% python3 -q
>>> import numpy as np
>>> np.set_printoptions(precision=2, suppress=True, linewidth=120)
>>> def tidy(a):
...     return np.round(a, 2) + 0
... 
>>> X = np.load("out16.npy")
>>> X
array([[  1.,  -7.,   1.,  -7.],
       [  2.,   6.,  -2.,   4.],
       [  4., -11.,   0., -13.],
       [ -2.,  -9.,   2.,  -7.]])
>>> # rows and columns are dependent
>>> other = X[0, 0] * X[1:] - np.outer(X[1:, 0], X[0])
>>> other
array([[  0.,  20.,  -4.,  18.],
       [  0.,  17.,  -4.,  15.],
       [  0., -23.,   4., -21.]])
>>> np.linalg.matrix_rank(other), np.linalg.matrix_rank(X)
(np.int64(2), np.int64(3))
>>> np.flatnonzero(~other.round(6).any(axis=1))
array([], dtype=int64)
>>> rng = np.random.default_rng(45451)
>>> other = X + rng.integers(-2, 3, (4, 3)) @ rng.integers(-2, 3, (3, 4))
>>> other
array([[  3.,  -8.,   4.,  -6.],
       [  4.,   5.,   2.,   4.],
       [  0., -14.,  -3., -18.],
       [ -4., -12.,   1., -10.]])
>>> other - X
array([[ 2., -1.,  3.,  1.],
       [ 2., -1.,  4.,  0.],
       [-4., -3., -3., -5.],
       [-2., -3., -1., -3.]])
>>> np.linalg.matrix_rank(other - X, tol=1e-8)
np.int64(3)
>>> W1 = np.array([[-1, -2, 0, 3], [1, 2, -1, 2], [-1, -1, -3, 2], [-1, -2, -1, -3]])
>>> coef = np.array([-3, -3, -3, 1])
>>> hid = np.maximum(other @ W1 + coef, 0)
>>> np.linalg.matrix_rank(hid)
np.int64(3)
>>> hid
array([[ 0.,  0.,  0., 20.],
       [ 0.,  0.,  0., 15.],
       [ 4.,  8., 38., 21.],
       [ 0.,  0., 16.,  0.]])
>>> (hid > 0).astype(int)
array([[0, 0, 0, 1],
       [0, 0, 0, 1],
       [1, 1, 1, 1],
       [0, 0, 1, 0]])
>>> (hid > 0).mean(axis=0)
array([0.25, 0.25, 0.5 , 0.75])
>>> C = np.array([[2, 0, -1], [0, -2, 1], [1, 0, 2], [2, 1, 0]])
>>> (hid @ C).round(6).argmax(axis=1)
array([0, 0, 0, 2])
>>> M = np.array([[-8, 3, -4, -3, -5, -6, -10],
...     [3, -8, 3, 3, -5, 1, -5],
...     [-4, 3, -6, 0, 0, -3, 5],
...     [-3, 3, 0, -10, 1, 4, 4],
...     [-5, -5, 0, 1, 8, 1, 0],
...     [-6, 1, -3, 4, 1, -10, -4],
...     [-10, -5, 5, 4, 0, -4, 10]])
>>> T = np.stack([M, -3 * M, M[::-1]])
>>> tidy(np.linalg.norm(T, axis=(1, 2)))
array([ 34.99, 104.96,  34.99])
>>> T.shape
(3, 7, 7)
>>> vec = np.array([-2, 0, -3, 3, 2, 4, 3])
>>> rhs = M @ vec
>>> coef, lr = np.zeros(7), 1 / np.linalg.norm(M, 2) ** 2
>>> for i in range(25):
...     coef -= lr * M.T @ (M @ coef - rhs)
...     if i % 5 == 0: print(i, round(np.linalg.norm(M @ coef - rhs), 2))
... 
0 27.31
5 14.61
10 11.58
15 9.8
20 8.51
>>> tidy(np.linalg.cond(M))
np.float64(10.49)
>>> tidy(np.linalg.eigvalsh(M).min())
np.float64(-19.9)
>>> np.all(np.linalg.eigvalsh(M) > 0)
np.False_
>>> other = M + rng.integers(-2, 3, (7, 6)) @ rng.integers(-2, 3, (6, 7))
>>> other
array([[ -4,  -7, -11,   5,  -8, -16,  -9],
       [ 11, -14,  -3,   1,   1,  -3,  -5],
       [ -6,   1,  -3,  -1,   5,  -4,   4],
       [ -1,   2,  -2,  -9,   5,   2,   5],
       [  0,  -8,  -4,  -7,   9,   4,  -3],
       [ -1,  -5,  -3,   7,  -5, -15,  -5],
       [-15,  -3,   8,  13,  -3,  -7,  12]])
>>> np.abs(other - M).sum(axis=1)
array([43, 32, 15, 13, 27, 26, 27])
>>> tidy(np.linalg.svd(other - M, compute_uv=False))
array([22.76, 18.95,  9.64,  5.5 ,  3.48,  0.69,  0.  ])
>>> M @ M
array([[259,   0,  33,  -6, -24, 146, -43],
       [  0, 142, -82, -84, -11, -18, -17],
       [ 33, -82,  95,  29,   2,  55,  57],
       [ -6, -84,  29, 151,   2, -74,  -1],
       [-24, -11,   2,   2, 116,  27,  75],
       [146, -18,  55, -74,  27, 179,  56],
       [-43, -17,  57,  -1,  75,  56, 282]])
>>> np.linalg.matrix_power(M, 4)
array([[ 91947,  -3835,  17039, -12312,  -8229,  63151, -15000],
       [ -3835,  34678, -23851, -25663,  -4931,  -5321, -13631],
       [ 17039, -23851,  23957,   9701,   6350,  22464,  24665],
       [-12312, -25663,   9701,  36215,   -413, -22191,  -1088],
       [ -8229,  -4931,   6350,   -413,  20515,   8821,  32693],
       [ 63151,  -5321,  22464, -22191,   8821,  66047,  25078],
       [-15000, -13631,  24665,  -1088,  32693,  25078,  93673]])
>>> E = np.loadtxt("case14.csv", delimiter=",")
>>> E
array([[47., 28.,  0., 49., 14., 28., 42., 14., 56., 49.],
       [28., 14.,  0., 28.,  8., 16., 24.,  8., 32., 28.],
       [ 0.,  0., -2.,  0.,  0.,  0.,  0.,  0.,  0.,  0.],
       [49., 28.,  0., 47., 14., 28., 42., 14., 56., 49.],
       [14.,  8.,  0., 14.,  2.,  8., 12.,  4., 16., 14.],
       [28., 16.,  0., 28.,  8., 14., 24.,  8., 32., 28.],
       [42., 24.,  0., 42., 12., 24., 34., 12., 48., 42.],
       [14.,  8.,  0., 14.,  4.,  8., 12.,  2., 16., 14.],
       [56., 32.,  0., 56., 16., 32., 48., 16., 62., 56.],
       [49., 28.,  0., 49., 14., 28., 42., 14., 56., 47.]])
>>> evals, evecs = np.linalg.eigh(E)
>>> vec = np.array([4, 5, 0, 3, 3, 5, 3, 5, 4, 1])
>>> (np.sign(evecs[:, -1].round(6)) == np.sign(evecs[0, -1].round(6))).astype(int)
array([1, 1, 0, 1, 1, 1, 1, 1, 1, 1])
>>> vec @ E @ vec
np.float64(25974.0)
>>> tidy(np.linalg.eigvalsh(E[1:, 1:]))
array([ -2.,  -2.,  -2.,  -2.,  -2.,  -2.,  -2.,  -2., 236.])
>>> evals, evecs = np.linalg.eigh(E)
>>> tidy(np.linalg.eigvalsh(E + -1 * np.eye(10)))
array([ -3.,  -3.,  -3.,  -3.,  -3.,  -3.,  -3.,  -3.,  -3., 284.])
>>> tidy(evecs @ np.diag(evals) @ evecs.T)
array([[47., 28.,  0., 49., 14., 28., 42., 14., 56., 49.],
       [28., 14.,  0., 28.,  8., 16., 24.,  8., 32., 28.],
       [ 0.,  0., -2.,  0.,  0.,  0.,  0.,  0.,  0.,  0.],
       [49., 28.,  0., 47., 14., 28., 42., 14., 56., 49.],
       [14.,  8.,  0., 14.,  2.,  8., 12.,  4., 16., 14.],
       [28., 16.,  0., 28.,  8., 14., 24.,  8., 32., 28.],
       [42., 24.,  0., 42., 12., 24., 34., 12., 48., 42.],
       [14.,  8.,  0., 14.,  4.,  8., 12.,  2., 16., 14.],
       [56., 32.,  0., 56., 16., 32., 48., 16., 62., 56.],
       [49., 28.,  0., 49., 14., 28., 42., 14., 56., 47.]])
>>> tidy(evecs.T @ evecs)
array([[1., 0., 0., 0., 0., 0., 0., 0., 0., 0.],
       [0., 1., 0., 0., 0., 0., 0., 0., 0., 0.],
       [0., 0., 1., 0., 0., 0., 0., 0., 0., 0.],
       [0., 0., 0., 1., 0., 0., 0., 0., 0., 0.],
       [0., 0., 0., 0., 1., 0., 0., 0., 0., 0.],
       [0., 0., 0., 0., 0., 1., 0., 0., 0., 0.],
       [0., 0., 0., 0., 0., 0., 1., 0., 0., 0.],
       [0., 0., 0., 0., 0., 0., 0., 1., 0., 0.],
       [0., 0., 0., 0., 0., 0., 0., 0., 1., 0.],
       [0., 0., 0., 0., 0., 0., 0., 0., 0., 1.]])
>>> (evals > 1e-8).sum(), (evals < -1e-8).sum()
(np.int64(1), np.int64(9))
>>> tidy(evals)
array([ -2.,  -2.,  -2.,  -2.,  -2.,  -2.,  -2.,  -2.,  -2., 285.])
>>> np.unique(evals.round(6) + 0, return_counts=True)[1]
array([9, 1])
>>> np.abs(evecs[:, -1]).round(6).argmax()
np.int64(8)
>>> tidy(np.abs(evecs[:, -1]))
array([0.41, 0.24, 0.  , 0.41, 0.12, 0.24, 0.35, 0.12, 0.47, 0.41])
>>> tidy(np.linalg.svd(E, compute_uv=False))
array([285.,   2.,   2.,   2.,   2.,   2.,   2.,   2.,   2.,   2.])
